In [1]: import numpy as np

In [2]: np.set_printoptions(precision=1, suppress=True, linewidth=200, floatmode="fixed")

In [3]: A = np.load("arr.npy")

In [4]: print(A)
[[0 0 0]
 [0 0 0]
 [0 0 4]]

In [5]: Uu, s, vt = np.linalg.svd(A)

In [6]: print(np.argmax(s[:-1] / (s[1:] + 1e-6)) + 1)
1

In [7]: Y = Uu[:, :1] @ np.diag(s[:1]) @ vt[:1]

In [8]: print(np.linalg.matrix_rank(Y))
1

In [9]: print(np.linalg.matrix_rank(A, rtol=0.05))
1

In [10]: P = np.triu(np.array([[2, -2, 2], [0, 0, 3], [-2, 3, -3]]), 1) + np.eye(3)

In [11]: Y = P @ A @ np.linalg.inv(P)

In [12]: print(np.round(np.linalg.det(Y), 1))
0.0

In [13]: X = np.load("m.npy")

In [14]: print(X)
[[0 1]
 [1 0]]

In [15]: # orthonormal columns

In [16]: evals, V = np.linalg.eigh(X)

In [17]: vec = np.array([2, 1])

In [18]: print(np.round(V * np.abs(evals) @ V.T, 1) + 0)
[[1.0 0.0]
 [0.0 1.0]]

In [19]: print((np.sign(V[:, -1].round(6)) == np.sign(V[0, -1].round(6))).astype(int))
[1 1]

In [20]: print(V * np.maximum(evals, 0) @ V.T)
[[0.5 0.5]
 [0.5 0.5]]

In [21]: print(round(np.linalg.det(2 * A), 1), round(np.linalg.det(A), 1))
0.0 0.0

In [22]: print(np.poly(A))
[ 1.0 -4.0  0.0  0.0]

In [23]: print(np.einsum("ij,ji->", A, A))
16

In [24]: vec = np.array([-1, 2])

In [25]: print(round(np.linalg.det(X), 1))
-1.0

In [26]: print(np.abs(np.linalg.eigvals(X)))
[1.0 1.0]

In [27]: print([p for p in range(1, 25) if np.allclose(np.linalg.matrix_power(X, p), np.eye(2))])
[2, 4, 6, 8, 10, 12, 14, 16, 18, 20, 22, 24]

In [28]: print(np.sort(np.abs(np.degrees(np.angle(np.linalg.eigvals(X))))))
[  0.0 180.0]

In [29]: print(2 - np.linalg.matrix_rank(X - np.eye(2), tol=1e-8))
1

In [30]: print(np.linalg.inv(X))
[[0.0 1.0]
 [1.0 0.0]]
